>>> import numpy as np
>>> from numpy import linalg as LA
>>> np.set_printoptions(precision=3, suppress=True, linewidth=140, floatmode="fixed")
>>> def tidy(a):
...     return np.round(a, 3) + 0
... 
>>> E = np.load("a.npy")
>>> E
array([[ -3,  -2,   2,  -2,  -1],
       [  0,  -2,   4,  -2,   2],
       [  3,  -1,   5,  -1,   3],
       [  6,  -1,   3,  -3,   3],
       [  5,  -4,   6,  -3,   3],
       [  5,  -3,   4,  -3,   1],
       [  7,  -2,   2,  -2,   4],
       [  5,  -2,   4,   1,   6],
       [  7,   0,   6,   1,   8],
       [  9,  -3,   6,  -2,   5],
       [  8,  -4,   7,  -5,   8],
       [  6,  -1,   4,  -5,  11],
       [  7,  -2,   5,  -8,   8],
       [  6,  -5,   7,  -7,   7],
       [  7,  -6,   5,  -8,  10],
       [  5,  -9,   2,  -9,   7],
       [  3,  -9,  -1,  -6,   9],
       [  6, -12,   1,  -7,   7],
       [  4, -13,   3,  -9,   4],
       [  3, -11,   6,  -7,   4],
       [  1,  -9,   8,  -4,   1],
       [ -1, -11,   7,  -2,  -2],
       [ -1, -11,  10,   1,   1],
       [ -3, -11,  13,  -2,   0],
       [  0,  -9,  16,   1,   0]])
>>> C2 = np.cov(E, rowvar=False)
>>> tidy(np.corrcoef(E[:, 4], E[:, 1])[0, 1])
np.float64(0.242)
>>> tidy(np.polyfit(E[:, 4], E[:, 1], 1))
array([ 0.285, -6.963])
>>> np.median(E, axis=0)
array([ 5.000, -4.000,  5.000, -3.000,  4.000])
>>> np.argwhere(np.triu(np.abs(np.corrcoef(E.T)) > 0.8, 1))
array([], shape=(0, 2), dtype=int64)
>>> tidy(E.std(axis=0))
array([3.394, 4.181, 3.589, 3.156, 3.543])
>>> rng = np.random.default_rng(514493)
>>> z = rng.permutation(5)
>>> other = E[:, z] * rng.choice([-1, 1], 5)
>>> other
array([[ -3,   2,   2,  -2,   1],
       [  0,   2,   4,  -2,  -2],
       [  3,   1,   5,  -1,  -3],
       [  6,   3,   3,  -1,  -3],
       [  5,   3,   6,  -4,  -3],
       [  5,   3,   4,  -3,  -1],
       [  7,   2,   2,  -2,  -4],
       [  5,  -1,   4,  -2,  -6],
       [  7,  -1,   6,   0,  -8],
       [  9,   2,   6,  -3,  -5],
       [  8,   5,   7,  -4,  -8],
       [  6,   5,   4,  -1, -11],
       [  7,   8,   5,  -2,  -8],
       [  6,   7,   7,  -5,  -7],
       [  7,   8,   5,  -6, -10],
       [  5,   9,   2,  -9,  -7],
       [  3,   6,  -1,  -9,  -9],
       [  6,   7,   1, -12,  -7],
       [  4,   9,   3, -13,  -4],
       [  3,   7,   6, -11,  -4],
       [  1,   4,   8,  -9,  -1],
       [ -1,   2,   7, -11,   2],
       [ -1,  -1,  10, -11,  -1],
       [ -3,   2,  13, -11,   0],
       [  0,  -1,  16,  -9,   0]])
>>> Uu, _, Vt = LA.svd(E.T @ other)
>>> tidy(Uu @ Vt)
array([[ 1.000,  0.000,  0.000,  0.000,  0.000],
       [ 0.000,  0.000,  0.000,  1.000,  0.000],
       [ 0.000,  0.000,  1.000,  0.000,  0.000],
       [ 0.000, -1.000,  0.000,  0.000,  0.000],
       [ 0.000,  0.000,  0.000,  0.000, -1.000]])
>>> tidy(LA.lstsq(E, other)[0])
array([[ 1.000,  0.000,  0.000,  0.000,  0.000],
       [ 0.000,  0.000,  0.000,  1.000,  0.000],
       [ 0.000,  0.000,  1.000,  0.000,  0.000],
       [ 0.000, -1.000,  0.000,  0.000,  0.000],
       [ 0.000,  0.000,  0.000,  0.000, -1.000]])
>>> m1 = np.load("run1.npy")
>>> m1
array([[ 0,  2, -1, -2,  0],
       [ 1, -1,  1, -1, -2],
       [ 2, -2, -1, -2, -1],
       [-1,  2,  0, -2,  2],
       [ 0, -2,  1,  1, -2]])
>>> tidy(LA.det(m1.T))
np.float64(33.0)
>>> tidy(LA.eigvals(m1).sum().real)
np.float64(-6.0)
>>> tidy(LA.det(2 * m1)), tidy(LA.det(m1))
(np.float64(1056.0), np.float64(33.0))
>>> f, g = m1[0], m1[4]
>>> f @ g
np.int64(-7)
>>> p = (f @ g) / (f @ f) * f
>>> tidy(g - p)
array([ 0.000, -0.444,  0.222, -0.556, -2.000])
>>> tidy((g - p) @ f)
np.float64(0.0)
>>> tidy(p)
array([ 0.000, -1.556,  0.778,  1.556,  0.000])
>>> f = np.array([5, 0, 4, 3, 3, 0, 3, 3]) + 0.5
>>> K = np.outer(f, f) / (f @ f)
>>> tidy(K)
array([[0.302, 0.028, 0.248, 0.192, 0.192, 0.028, 0.192, 0.192],
       [0.028, 0.002, 0.022, 0.018, 0.018, 0.002, 0.018, 0.018],
       [0.248, 0.022, 0.202, 0.158, 0.158, 0.022, 0.158, 0.158],
       [0.192, 0.018, 0.158, 0.122, 0.122, 0.018, 0.122, 0.122],
       [0.192, 0.018, 0.158, 0.122, 0.122, 0.018, 0.122, 0.122],
       [0.028, 0.002, 0.022, 0.018, 0.018, 0.002, 0.018, 0.018],
       [0.192, 0.018, 0.158, 0.122, 0.122, 0.018, 0.122, 0.122],
       [0.192, 0.018, 0.158, 0.122, 0.122, 0.018, 0.122, 0.122]])
>>> # column 4 repeats column 3
>>> r = LA.matrix_rank(K)
>>> r
np.int64(1)
>>> N = LA.svd(K)[2][r:].T
>>> np.allclose(K @ N, 0)
True
>>> [int(LA.matrix_rank(K[:, :j + 1])) for j in range(8)]
[1, 1, 1, 1, 1, 1, 1, 1]
>>> LA.matrix_rank(K.T @ K), LA.matrix_rank(K @ K.T)
(np.int64(1), np.int64(1))
>>> [int(LA.matrix_rank(np.delete(K, i, axis=0))) for i in range(8)]
[1, 1, 1, 1, 1, 1, 1, 1]
>>> C2 = K.T @ K
>>> tidy(LA.svd(K, compute_uv=False) ** 2)
array([1.000, 0.000, 0.000, 0.000, 0.000, 0.000, 0.000, 0.000])
>>> tidy(LA.eigvalsh(C2)[::-1])
array([1.000, 0.000, 0.000, 0.000, 0.000, 0.000, 0.000, 0.000])
>>> tidy(np.diag(C2))
array([0.303, 0.002, 0.202, 0.122, 0.122, 0.002, 0.122, 0.122])
>>> LA.matrix_rank(C2)
np.int64(1)
>>> (K @ K.T).shape
(8, 8)
>>> np.trace(C2), (K ** 2).sum()
(np.float64(1.0), np.float64(1.0))
>>> np.unravel_index(np.abs(K).argmax(), K.shape)
(np.int64(0), np.int64(0))
>>> tidy(K - K[0])
array([[ 0.000,  0.000,  0.000,  0.000,  0.000,  0.000,  0.000,  0.000],
       [-0.275, -0.025, -0.225, -0.175, -0.175, -0.025, -0.175, -0.175],
       [-0.055, -0.005, -0.045, -0.035, -0.035, -0.005, -0.035, -0.035],
       [-0.110, -0.010, -0.090, -0.070, -0.070, -0.010, -0.070, -0.070],
       [-0.110, -0.010, -0.090, -0.070, -0.070, -0.010, -0.070, -0.070],
       [-0.275, -0.025, -0.225, -0.175, -0.175, -0.025, -0.175, -0.175],
       [-0.110, -0.010, -0.090, -0.070, -0.070, -0.010, -0.070, -0.070],
       [-0.110, -0.010, -0.090, -0.070, -0.070, -0.010, -0.070, -0.070]])
>>> np.count_nonzero(K)
np.int64(64)
>>> tidy(K.ravel(order="F"))
array([0.302, 0.028, 0.248, 0.192, 0.192, 0.028, 0.192, 0.192, 0.028, 0.002, 0.022, 0.018, 0.018, 0.002, 0.018, 0.018, 0.248, 0.022, 0.202,
       0.158, 0.158, 0.022, 0.158, 0.158, 0.192, 0.018, 0.158, 0.122, 0.122, 0.018, 0.122, 0.122, 0.192, 0.018, 0.158, 0.122, 0.122, 0.018,
       0.122, 0.122, 0.028, 0.002, 0.022, 0.018, 0.018, 0.002, 0.018, 0.018, 0.192, 0.018, 0.158, 0.122, 0.122, 0.018, 0.122, 0.122, 0.192,
       0.018, 0.158, 0.122, 0.122, 0.018, 0.122, 0.122])
>>> T = K.reshape(8, 2, -1)
>>> T.sum(axis=1)
array([[0.495, 0.055, 0.440, 0.385],
       [0.045, 0.005, 0.040, 0.035],
       [0.405, 0.045, 0.360, 0.315],
       [0.315, 0.035, 0.280, 0.245],
       [0.315, 0.035, 0.280, 0.245],
       [0.045, 0.005, 0.040, 0.035],
       [0.315, 0.035, 0.280, 0.245],
       [0.315, 0.035, 0.280, 0.245]])
>>> tidy(T.transpose(1, 0, 2))
array([[[0.302, 0.028, 0.248, 0.192],
        [0.028, 0.002, 0.022, 0.018],
        [0.248, 0.022, 0.202, 0.158],
        [0.192, 0.018, 0.158, 0.122],
        [0.192, 0.018, 0.158, 0.122],
        [0.028, 0.002, 0.022, 0.018],
        [0.192, 0.018, 0.158, 0.122],
        [0.192, 0.018, 0.158, 0.122]],

       [[0.192, 0.028, 0.192, 0.192],
        [0.018, 0.002, 0.018, 0.018],
        [0.158, 0.022, 0.158, 0.158],
        [0.122, 0.018, 0.122, 0.122],
        [0.122, 0.018, 0.122, 0.122],
        [0.018, 0.002, 0.018, 0.018],
        [0.122, 0.018, 0.122, 0.122],
        [0.122, 0.018, 0.122, 0.122]]])
>>> T.shape
(8, 2, 4)
